% python3 -q
>>> import numpy as np
>>> np.set_printoptions(precision=2, suppress=True, linewidth=160, floatmode="fixed")
>>> rd = lambda a: np.round(a, 2) + 0
>>> E = np.loadtxt("test10.csv", delimiter=",")
>>> E
array([[-1.90,  3.00,  1.00, -1.00, -3.00,  2.00,  1.00,  3.00],
       [-3.00,  2.10, -3.00,  0.00,  0.00, -3.00, -2.00,  1.00],
       [ 0.00,  2.00,  1.10,  2.00,  1.00, -3.00,  2.00,  3.00],
       [ 3.00,  3.00, -3.00,  1.10, -3.00,  2.00,  2.00,  3.00],
       [ 3.00,  1.00, -1.00,  0.00, -2.90, -3.00, -1.00, -2.00],
       [ 1.00, -3.00, -1.00, -2.00,  3.00,  1.10, -3.00, -2.00],
       [-2.00,  3.00,  2.00, -1.00, -2.00, -2.00,  0.10,  3.00],
       [-2.00,  3.00,  1.00, -1.00, -3.00,  2.00,  1.00,  3.10]])
>>> rng = np.random.default_rng(3)
>>> labels = rng.permutation(8)
>>> labels
array([6, 7, 2, 1, 4, 5, 3, 0])
>>> out = E[labels][:, labels]
>>> np.allclose(out, E)
False
>>> out
array([[ 0.10,  3.00,  2.00,  3.00, -2.00, -2.00, -1.00, -2.00],
       [ 1.00,  3.10,  1.00,  3.00, -3.00,  2.00, -1.00, -2.00],
       [ 2.00,  3.00,  1.10,  2.00,  1.00, -3.00,  2.00,  0.00],
       [-2.00,  1.00, -3.00,  2.10,  0.00, -3.00,  0.00, -3.00],
       [-1.00, -2.00, -1.00,  1.00, -2.90, -3.00,  0.00,  3.00],
       [-3.00, -2.00, -1.00, -3.00,  3.00,  1.10, -2.00,  1.00],
       [ 2.00,  3.00, -3.00,  3.00, -3.00,  2.00,  1.10,  3.00],
       [ 1.00,  3.00,  1.00,  3.00, -3.00,  2.00, -1.00, -1.90]])
>>> rd(np.sort(np.abs(np.linalg.eigvals(out))))
array([0.10, 0.23, 3.37, 3.37, 4.65, 4.65, 4.91, 4.91])
>>> np.diag(out)
array([ 0.10,  3.10,  1.10,  2.10, -2.90,  1.10,  1.10, -1.90])
